$ python -q
>>> import numpy as np
>>> np.set_printoptions(precision=2, suppress=True, linewidth=160, sign=" ")
>>> E = np.array([[1, 0, 0, 0, 0, 0, 0, 0],
...     [-3, 1, 0, 0, 0, 0, 0, 0],
...     [1, 8, 1, 0, 0, 0, 0, 0],
...     [-6, -7, -6, 1, 0, 0, 0, 0],
...     [4, -3, -3, -2, 1, 0, 0, 0],
...     [8, 5, -2, 5, 9, 1, 0, 0],
...     [3, -7, -1, 7, -6, 2, 1, 0],
...     [0, 6, 5, -4, 7, 0, -8, 1]])
>>> left, sigma, Vh = np.linalg.svd(E)
>>> print(np.argmax(sigma[:-1] / (sigma[1:] + 1e-6)) + 1)
7
>>> other = left[:, :7] @ np.diag(sigma[:7]) @ Vh[:7]
>>> print(np.round(np.linalg.norm(E - other, 2), 2), round(float(sigma[7]), 2))
0.0 0.0
>>> print(other.round(2) + 0)
[[ 1.  0.  0.  0.  0.  0.  0.  0.]
 [-3.  1.  0.  0.  0.  0.  0.  0.]
 [ 1.  8.  1.  0.  0.  0.  0.  0.]
 [-6. -7. -6.  1.  0.  0.  0.  0.]
 [ 4. -3. -3. -2.  1.  0.  0.  0.]
 [ 8.  5. -2.  5.  9.  1.  0.  0.]
 [ 3. -7. -1.  7. -6.  2.  1.  0.]
 [ 0.  6.  5. -4.  7.  0. -8.  1.]]
>>> print(np.linalg.matrix_rank(E, rtol=0.05))
6
>>> print(round(float(np.abs(E - other).max()), 2))
0.0
>>> print(np.round(np.linalg.norm(E - other) / np.linalg.norm(E), 2))
0.0
>>> print(np.linalg.matrix_power(E, 3))
[[   1    0    0    0    0    0    0    0]
 [  -9    1    0    0    0    0    0    0]
 [ -69   24    1    0    0    0    0    0]
 [ 171 -165  -18    1    0    0    0    0]
 [ 108   57   27   -6    1    0    0    0]
 [ 276 -549  -69  -39   27    1    0    0]
 [ -82 -540 -273   51   36    6    1    0]
 [ 231  681  356 -398   21  -48  -24    1]]
>>> print((E + E.T) / 2)
[[ 1.  -1.5  0.5 -3.   2.   4.   1.5  0. ]
 [-1.5  1.   4.  -3.5 -1.5  2.5 -3.5  3. ]
 [ 0.5  4.   1.  -3.  -1.5 -1.  -0.5  2.5]
 [-3.  -3.5 -3.   1.  -1.   2.5  3.5 -2. ]
 [ 2.  -1.5 -1.5 -1.   1.   4.5 -3.   3.5]
 [ 4.   2.5 -1.   2.5  4.5  1.   1.   0. ]
 [ 1.5 -3.5 -0.5  3.5 -3.   1.   1.  -4. ]
 [ 0.   3.   2.5 -2.   3.5  0.  -4.   1. ]]
>>> print(np.round(np.abs(np.linalg.eigvals(E)).max(), 2))
1.0
>>> print(np.allclose(E @ E.T, E.T @ E))
False
>>> print(E @ E)
[[  1   0   0   0   0   0   0   0]
 [ -6   1   0   0   0   0   0   0]
 [-22  16   1   0   0   0   0   0]
 [  3 -62 -12   1   0   0   0   0]
 [ 26 -16   6  -4   1   0   0   0]
 [  5 -68 -61  -8  18   1   0   0]
 [-24 -43 -30  36   6   4   1   0]
 [ 15 115  21 -78  62 -16 -16   1]]
